% ipython --no-banner

In [1]: import numpy as np

In [2]: import numpy.linalg as la

In [3]: np.set_printoptions(precision=3, suppress=True, linewidth=140, floatmode="fixed")

In [4]: m1 = np.load("out8.npy")

In [5]: print(m1)
[[0 2 3 3 4]
 [2 1 5 1 3]
 [2 4 0 4 5]
 [3 1 2 1 4]
 [2 1 5 1 3]]

In [6]: # rows 1 and 4 are equal

In [7]: W = np.array([[1, 2, 1, -3],
   ...:     [2, 3, -3, 2],
   ...:     [3, -2, -1, -2],
   ...:     [1, -1, 2, 1],
   ...:     [1, 1, -3, 3]])

In [8]: coef = np.array([0, 5, 3, 3])

In [9]: hid = np.maximum(m1 @ W + coef, 0)

In [10]: print((hid > 0).astype(int))
[[1 1 0 1]
 [1 1 0 0]
 [1 1 0 1]
 [1 1 0 1]
 [1 1 0 0]]

In [11]: print(la.matrix_rank(hid))
3

In [12]: W2 = np.array([[-2, 1, -1], [-2, 2, 0], [1, -2, -2], [-1, 0, 1]])

In [13]: print((hid @ W2).round(6).argmax(axis=1))
[1 1 1 1 1]

In [14]: print(W @ W2)
[[ -2   3  -6]
 [-15  14   6]
 [ -1   1  -3]
 [  1  -5  -4]
 [-10   9   8]]

In [15]: X = np.loadtxt("block11.csv", delimiter=",")

In [16]: print(X)
[[ 45.000 -57.000   3.000   6.000]
 [-57.000  74.000 -11.000 -16.000]
 [  3.000 -11.000  29.000  34.000]
 [  6.000 -16.000  34.000  40.000]]

In [17]: print(X @ la.pinv(X) @ X)
[[ 45.000 -57.000   3.000   6.000]
 [-57.000  74.000 -11.000 -16.000]
 [  3.000 -11.000  29.000  34.000]
 [  6.000 -16.000  34.000  40.000]]

In [18]: print(np.unique(X.round(6), axis=0).shape)
(4, 4)

In [19]: print(round(float(np.trace(la.pinv(X) @ X)), 3))
2.0

In [20]: print(np.abs(np.diag(la.qr(X)[1])) > 1e-9)
[ True  True False False]

In [21]: ev, vecs = la.eigh(X)

In [22]: print(vecs @ np.diag(ev) @ vecs.T)
[[ 45.000 -57.000   3.000   6.000]
 [-57.000  74.000 -11.000 -16.000]
 [  3.000 -11.000  29.000  34.000]
 [  6.000 -16.000  34.000  40.000]]

In [23]: print(np.unique(ev.round(6) + 0, return_counts=True)[1])
[2 1 1]

In [24]: print(np.round(vecs.T @ vecs, 3) + 0)
[[1.000 0.000 0.000 0.000]
 [0.000 1.000 0.000 0.000]
 [0.000 0.000 1.000 0.000]
 [0.000 0.000 0.000 1.000]]

In [25]: print(np.round(vecs.T @ X @ vecs, 3) + 0)
[[  0.000   0.000   0.000   0.000]
 [  0.000   0.000   0.000   0.000]
 [  0.000   0.000  62.984   0.000]
 [  0.000   0.000   0.000 125.016]]

In [26]: print(np.round(la.eigvalsh(X @ X), 3) + 0)
[    0.000     0.000  3966.969 15629.031]

In [27]: print(np.abs(vecs[:, -1]))
[0.566 0.757 0.197 0.261]

In [28]: print(la.eigvalsh(X + 4 * np.eye(4)))
[  4.000   4.000  66.984 129.016]

In [29]: print(np.allclose(X, X.T))
True

In [30]: print((X - X.T) / 2)
[[0.000 0.000 0.000 0.000]
 [0.000 0.000 0.000 0.000]
 [0.000 0.000 0.000 0.000]
 [0.000 0.000 0.000 0.000]]

In [31]: print(np.round(np.abs(la.eigvals(X)).max(), 3))
125.016

In [32]: assert X == X.T
---------------------------------------------------------------------------
ValueError                                Traceback (most recent call last)
Cell In[32], line 1
----> 1 assert X == X.T

ValueError: The truth value of an array with more than one element is ambiguous. Use a.any() or a.all()

In [33]: print(np.allclose(X @ X.T, X.T @ X))
True

In [34]: print(X @ X)
[[ 5319.000 -6912.000  1053.000  1524.000]
 [-6912.000  9102.000 -1848.000 -2540.000]
 [ 1053.000 -1848.000  2127.000  2540.000]
 [ 1524.000 -2540.000  2540.000  3048.000]]
